>>> import numpy as np
>>> import numpy.linalg as la
>>> np.set_printoptions(precision=2, suppress=True, linewidth=200)
>>> rnd = lambda a: np.round(a, 2) + 0
>>> arr = np.load("mat.npy")
>>> arr
array([[0, 0, 1, 0, 0, 1, 0, 0],
       [0, 0, 0, 0, 1, 0, 1, 0],
       [1, 0, 0, 0, 0, 1, 0, 0],
       [0, 0, 0, 0, 0, 0, 0, 0],
       [0, 1, 0, 0, 0, 0, 1, 1],
       [1, 0, 1, 0, 0, 0, 0, 0],
       [0, 1, 0, 0, 1, 0, 0, 1],
       [0, 0, 0, 0, 1, 0, 1, 0]])
>>> w1 = np.array([[-3, 0], [4, 5], [-4, 8], [-8, 9], [-6, -5], [0, 4], [6, 1], [-3, 6]])
>>> b = np.array([5, 0])
>>> H = np.maximum(arr @ w1 + b, 0)
>>> H
array([[ 1, 12],
       [ 5,  0],
       [ 2,  4],
       [ 5,  0],
       [12, 12],
       [ 0,  8],
       [ 0,  6],
       [ 5,  0]])
>>> basis = np.array([[-1, 0], [4, 5]])
>>> w1 @ basis
array([[  3,   0],
       [ 16,  25],
       [ 36,  40],
       [ 44,  45],
       [-14, -25],
       [ 16,  20],
       [ -2,   5],
       [ 27,  30]])
>>> vals, V = la.eigh(arr)
>>> np.abs(V[:, -1]).round(6).argmax()
np.int64(4)
>>> print(rnd(la.svd(arr, compute_uv=False)))
[2.56 2.   1.56 1.   1.   1.   0.   0.  ]
>>> rnd(la.eigvalsh(arr + 5 * np.eye(8)))
array([3.44, 4.  , 4.  , 4.  , 5.  , 5.  , 7.  , 7.56])
>>> vals, V = la.eigh(arr)
>>> x = np.array([5, 3, 5, 5, 3, 3, 5, 4])
>>> rnd(V * np.maximum(vals, 0) @ V.T)
array([[0.67, 0.  , 0.67, 0.  , 0.  , 0.67, 0.  , 0.  ],
       [0.  , 0.49, 0.  , 0.  , 0.62, 0.  , 0.62, 0.49],
       [0.67, 0.  , 0.67, 0.  , 0.  , 0.67, 0.  , 0.  ],
       [0.  , 0.  , 0.  , 0.  , 0.  , 0.  , 0.  , 0.  ],
       [0.  , 0.62, 0.  , 0.  , 0.8 , 0.  , 0.8 , 0.62],
       [0.67, 0.  , 0.67, 0.  , 0.  , 0.67, 0.  , 0.  ],
       [0.  , 0.62, 0.  , 0.  , 0.8 , 0.  , 0.8 , 0.62],
       [0.  , 0.49, 0.  , 0.  , 0.62, 0.  , 0.62, 0.49]])
>>> np.abs(arr).sum(axis=1).max(), rnd(np.abs(vals).max())
(np.int64(3), np.float64(2.56))
>>> print(rnd(V * np.abs(vals) @ V.T))
[[1.33 0.   0.33 0.   0.   0.33 0.   0.  ]
 [0.   0.97 0.   0.   0.24 0.   0.24 0.97]
 [0.33 0.   1.33 0.   0.   0.33 0.   0.  ]
 [0.   0.   0.   0.   0.   0.   0.   0.  ]
 [0.   0.24 0.   0.   1.59 0.   0.59 0.24]
 [0.33 0.   0.33 0.   0.   1.33 0.   0.  ]
 [0.   0.24 0.   0.   0.59 0.   1.59 0.24]
 [0.   0.97 0.   0.   0.24 0.   0.24 0.97]]
>>> f = np.array([1, 1, -2, 0])
>>> mat = -1 * np.eye(4) + np.outer(f, f)
>>> mat
array([[ 0.,  1., -2.,  0.],
       [ 1.,  0., -2.,  0.],
       [-2., -2.,  3.,  0.],
       [ 0.,  0.,  0., -1.]])
>>> vals, V = la.eigh(mat)
>>> np.abs(V[:, -1]).round(6).argmax()
np.int64(2)
>>> rnd(V @ np.diag(vals) @ V.T)
array([[ 0.,  1., -2.,  0.],
       [ 1.,  0., -2.,  0.],
       [-2., -2.,  3.,  0.],
       [ 0.,  0.,  0., -1.]])
>>> np.unique(vals.round(6) + 0, return_counts=True)[1]
array([3, 1])
>>> rnd(vals)
array([-1., -1., -1.,  5.])
>>> J = np.load("layer7.npy")
>>> J
array([[0, 0, 0, 0, 1, 0],
       [0, 0, 0, 0, 0, 1],
       [0, 1, 0, 0, 0, 0],
       [0, 0, 0, 1, 0, 0],
       [0, 0, 1, 0, 0, 0],
       [1, 0, 0, 0, 0, 0]])
>>> f, r1 = J[2], J[0]
>>> f @ r1
np.int64(0)
>>> pr = (f @ r1) / (f @ f) * f
>>> la.matrix_rank(np.outer(f, r1))
np.int64(1)
>>> print((r1 - pr) @ f)
0.0
>>> r1 - pr
array([0., 0., 0., 0., 1., 0.])
>>> np.einsum("ii->", mat)
np.float64(2.0)
>>> print(np.kron(np.eye(2, dtype=int), mat))
[[ 0.  1. -2.  0.  0.  0. -0.  0.]
 [ 1.  0. -2.  0.  0.  0. -0.  0.]
 [-2. -2.  3.  0. -0. -0.  0.  0.]
 [ 0.  0.  0. -1.  0.  0.  0. -0.]
 [ 0.  0. -0.  0.  0.  1. -2.  0.]
 [ 0.  0. -0.  0.  1.  0. -2.  0.]
 [-0. -0.  0.  0. -2. -2.  3.  0.]
 [ 0.  0.  0. -0.  0.  0.  0. -1.]]
>>> np.einsum("ij,ji->", mat, mat)
np.float64(28.0)
>>> print(rnd(la.det(2 * mat)), rnd(la.det(mat)))
-80.0 -5.0
>>> print(rnd(la.eigvals(mat).sum().real))
2.0
>>> K = np.load("sample13.npy")
>>> K
array([[ 1.88,  0.29,  0.2 , -0.31],
       [ 0.29,  1.59,  0.09,  0.4 ],
       [ 0.2 ,  0.09,  2.91, -0.2 ],
       [-0.31,  0.4 , -0.2 ,  1.63]])
>>> vals, V = la.eigh(K)
>>> x = np.array([5, 8, 1, 3])
>>> rnd(np.abs(K).sum(axis=1).max()), rnd(np.abs(vals).max())
(np.float64(3.4), np.float64(3.0))
>>> (np.sign(V[:, -1].round(6)) == np.sign(V[0, -1].round(6))).astype(int)
array([1, 1, 1, 0])
>>> x @ K @ x
np.float64(201.68)
>>> Q, r_ = la.qr(K)
>>> rnd(np.trace(Q @ Q.T))
np.float64(4.0)
>>> np.allclose(r_.T @ r_, K.T @ K)
True
>>> rnd(Q.T @ Q)
array([[1., 0., 0., 0.],
       [0., 1., 0., 0.],
       [0., 0., 1., 0.],
       [0., 0., 0., 1.]])
>>> print(rnd(Q @ r_))
[[ 1.88  0.29  0.2  -0.31]
 [ 0.29  1.59  0.09  0.4 ]
 [ 0.2   0.09  2.91 -0.2 ]
 [-0.31  0.4  -0.2   1.63]]
>>> rnd(np.abs(np.diag(r_)))
array([1.94, 1.6 , 2.87, 1.35])
>>> rnd(abs(r_[0, 0])), rnd(la.norm(K[:, 0]))
(np.float64(1.94), np.float64(1.94))
>>> rng = np.random.default_rng(396741)
>>> idx = rng.permutation(4)
>>> idx
array([1, 2, 0, 3])
>>> out = K[idx][:, idx]
>>> out
array([[ 1.59,  0.09,  0.29,  0.4 ],
       [ 0.09,  2.91,  0.2 , -0.2 ],
       [ 0.29,  0.2 ,  1.88, -0.31],
       [ 0.4 , -0.2 , -0.31,  1.63]])
>>> rnd(np.sort(np.abs(la.eigvals(out))))
array([1.  , 2.  , 2.01, 3.  ])
>>> np.trace(out)
np.float64(8.01)
>>> np.allclose(out, K)
False
>>> M = np.load("case14.npy")
>>> M
array([[ 2, -2, -1, -2,  1],
       [ 0,  0,  1,  1,  2],
       [ 0,  0, -2, -2,  0],
       [ 0,  0,  0, -2,  1],
       [ 0,  0,  0,  0,  1]])
>>> print(la.matrix_rank(M - M[0, 0] * np.eye(5)))
4
>>> np.prod(np.diag(M)), rnd(la.det(M))
(np.int64(0), np.float64(0.0))
>>> X = np.load("block0.npy")
>>> X
array([[ 4,  3, -5,  3],
       [ 3,  4,  3, -5],
       [-5,  3,  4,  3],
       [ 3, -5,  3,  4]])
>>> vals, V = la.eigh(X)
>>> x = np.array([2, 0, 1, 2])
>>> rnd(V * np.maximum(vals, 0) @ V.T)
array([[ 5.75,  1.25, -3.25,  1.25],
       [ 1.25,  5.75,  1.25, -3.25],
       [-3.25,  1.25,  5.75,  1.25],
       [ 1.25, -3.25,  1.25,  5.75]])
>>> print(rnd(V * np.abs(vals) @ V.T))
[[ 7.5 -0.5 -1.5 -0.5]
 [-0.5  7.5 -0.5 -1.5]
 [-1.5 -0.5  7.5 -0.5]
 [-0.5 -1.5 -0.5  7.5]]
>>> rnd(x @ X @ x / (x @ x)), rnd(vals[0]), vals[-1]
(np.float64(5.78), np.float64(-7.0), np.float64(9.0))
>>> print(x @ X @ x)
52
>>> vals, V = la.eig(X)
>>> rnd(np.prod(vals))
np.float64(-2835.0)
>>> print(rnd(np.sort(la.eigvals(la.inv(X)))))
[-0.14  0.11  0.11  0.2 ]
>>> rnd(np.sort(la.eigvals(X.T)))
array([-7.,  5.,  9.,  9.])
>>> rnd(X @ V[:, 0] - vals[0] * V[:, 0])
array([0., 0., 0., 0.])
>>> rnd(la.eigvalsh(X).min())
np.float64(-7.0)
>>> vals, V = la.eigh(X)
>>> rnd(la.eigvalsh(X + 4 * np.eye(4)))
array([-3.,  9., 13., 13.])
>>> print(rnd(V.T @ V))
[[1. 0. 0. 0.]
 [0. 1. 0. 0.]
 [0. 0. 1. 0.]
 [0. 0. 0. 1.]]
>>> np.unique(vals.round(6) + 0, return_counts=True)[1]
array([1, 1, 2])
>>> rnd(la.eigvalsh(X @ X))
array([25., 49., 81., 81.])
>>> rnd(V @ np.diag(vals) @ V.T)
array([[ 4.,  3., -5.,  3.],
       [ 3.,  4.,  3., -5.],
       [-5.,  3.,  4.,  3.],
       [ 3., -5.,  3.,  4.]])
>>> F = np.load("x.npy")
>>> F
array([[0, 0, 0, 1, 0, 0, 1, 0, 1, 0],
       [0, 0, 0, 1, 0, 0, 0, 0, 0, 0],
       [0, 0, 0, 0, 0, 0, 0, 0, 0, 0],
       [1, 1, 0, 0, 0, 0, 1, 0, 0, 0],
       [0, 0, 0, 0, 0, 0, 1, 0, 0, 1],
       [0, 0, 0, 0, 0, 0, 0, 0, 1, 1],
       [1, 0, 0, 1, 1, 0, 0, 0, 0, 0],
       [0, 0, 0, 0, 0, 0, 0, 0, 1, 0],
       [1, 0, 0, 0, 0, 1, 0, 1, 0, 0],
       [0, 0, 0, 0, 1, 1, 0, 0, 0, 0]])
>>> # splits into 2 blocks
>>> rnd(F @ la.pinv(F) @ F)
array([[0., 0., 0., 1., 0., 0., 1., 0., 1., 0.],
       [0., 0., 0., 1., 0., 0., 0., 0., 0., 0.],
       [0., 0., 0., 0., 0., 0., 0., 0., 0., 0.],
       [1., 1., 0., 0., 0., 0., 1., 0., 0., 0.],
       [0., 0., 0., 0., 0., 0., 1., 0., 0., 1.],
       [0., 0., 0., 0., 0., 0., 0., 0., 1., 1.],
       [1., 0., 0., 1., 1., 0., 0., 0., 0., 0.],
       [0., 0., 0., 0., 0., 0., 0., 0., 1., 0.],
       [1., 0., 0., 0., 0., 1., 0., 1., 0., 0.],
       [0., 0., 0., 0., 1., 1., 0., 0., 0., 0.]])
>>> try:
...     la.inv(F)
... except la.LinAlgError as e:
...     print(repr(e))
... 
LinAlgError('Singular matrix')
>>> np.all(la.eigvalsh(F) > 0)
np.False_
>>> Uu, sig, VT = la.svd(F)
>>> V = VT[:(sig > 1e-8).sum()]
>>> x = F[0] + 2 * F[8] + rng.integers(2) * np.eye(10)[6]
>>> print(x)
[2. 0. 0. 1. 0. 2. 2. 2. 1. 0.]
>>> print(rnd(np.diag(V.T @ V)))
[0.87 0.88 0.   1.   0.87 0.87 1.   0.5  1.   1.  ]
>>> print(rnd(la.norm(x - V.T @ V @ x)))
0.0
>>> print(np.allclose(V.T @ V @ x, x))
True
>>> print(rnd(V.T @ V))
[[ 0.87  0.12  0.    0.    0.12 -0.13  0.    0.25  0.    0.  ]
 [ 0.12  0.88  0.    0.   -0.12  0.12  0.   -0.25  0.    0.  ]
 [ 0.    0.    0.    0.    0.    0.    0.    0.    0.    0.  ]
 [ 0.    0.    0.    1.    0.    0.    0.    0.    0.    0.  ]
 [ 0.12 -0.12  0.    0.    0.87  0.13  0.   -0.25  0.    0.  ]
 [-0.13  0.12  0.    0.    0.13  0.87  0.    0.25  0.    0.  ]
 [ 0.    0.    0.    0.    0.    0.    1.    0.    0.    0.  ]
 [ 0.25 -0.25  0.    0.   -0.25  0.25  0.    0.5   0.    0.  ]
 [ 0.    0.    0.    0.    0.    0.    0.    0.    1.    0.  ]
 [ 0.    0.    0.    0.    0.    0.    0.    0.    0.    1.  ]]
